% python3 -q
>>> import numpy as np
>>> np.set_printoptions(suppress=True, linewidth=100)
>>> K = np.load("arr.npy")
>>> print(K)
[[  1.6   0.2  -1.3  -0.5   0.6   0.7  -2.    0.6]
 [  4.    0.7  -0.4   0.6  -2.8  -0.1 -24.   -0.7]
 [  1.2   0.   -0.8   0.7   0.6  -0.1   4.    1.1]
 [ -1.2  -0.6   2.4   0.   -0.3  -2.    2.    0.5]
 [ -1.4  -2.1   1.3   0.3   0.5   0.  -12.   -0.4]
 [ -1.    0.3   0.   -0.2   0.3   0.1  48.   -1.7]
 [ -1.3  -0.1   1.   -0.5  -0.4  -0.8 -34.   -0.7]
 [ -0.2  -0.1  -0.8   0.    0.9  -0.4  -4.    0.1]]
>>> r0 = np.array([2, 2, 1])
>>> print(np.round(np.polyval(r0, K[6]), 2))
[   1.78    0.82    5.      0.5     0.52    0.68 2245.      0.58]
>>> print(np.round(np.convolve(K[6], r0), 2))
[ -2.6  -2.8   0.5   0.9  -0.8  -2.9 -70.  -70.2 -35.4  -0.7]
>>> J = np.load("run0.npy")
>>> print(J)
[[ 1.  -0.6  1.8 -0.2 -0.4  0.1 -2.  -2.  -0.5]
 [-0.5 -1.3  2.2  1.1  0.7  0.6 -0.7  0.2 -1.2]
 [-1.   0.8 -0.2 -1.2 -0.4  1.  -0.3  1.3  0.1]
 [ 0.1 -1.1 -0.2  1.4  0.7  0.7  1.  -0.4 -0.4]
 [ 0.3 -0.4  1.3 -0.5 -0.3 -0.4 -0.6  0.   0.1]]
>>> B = np.array([[-2, -2, 2],
...     [-2, 3, 0],
...     [1, -3, -2],
...     [2, 3, 0],
...     [-2, 1, -3],
...     [1, -2, 1],
...     [-1, 0, -3],
...     [1, 0, -3],
...     [2, -3, 2]])
>>> print(np.round(np.einsum("ij->j", J), 2))
[-0.1 -2.6  4.9  0.6  0.3  2.  -2.6 -0.9 -1.9]
>>> print(np.round(B.T @ J.T, 2))
[[ 0.5  5.7  1.4  1.7  1.5]
 [-8.9 -3.1 -1.3  1.8 -7. ]
 [10.7 -7.8 -2.2 -3.4  0.5]]
>>> print(np.round(np.einsum("ij,ij->i", J, J), 2))
[13.06 10.81  6.07  5.52  2.81]
>>> print(np.round(J @ B, 2))
[[ 0.5 -8.9 10.7]
 [ 5.7 -3.1 -7.8]
 [ 1.4 -1.3 -2.2]
 [ 1.7  1.8 -3.4]
 [ 1.5 -7.   0.5]]
>>> print(np.round(np.einsum("ik,kj->ij", J, B), 2))
[[ 0.5 -8.9 10.7]
 [ 5.7 -3.1 -7.8]
 [ 1.4 -1.3 -2.2]
 [ 1.7  1.8 -3.4]
 [ 1.5 -7.   0.5]]
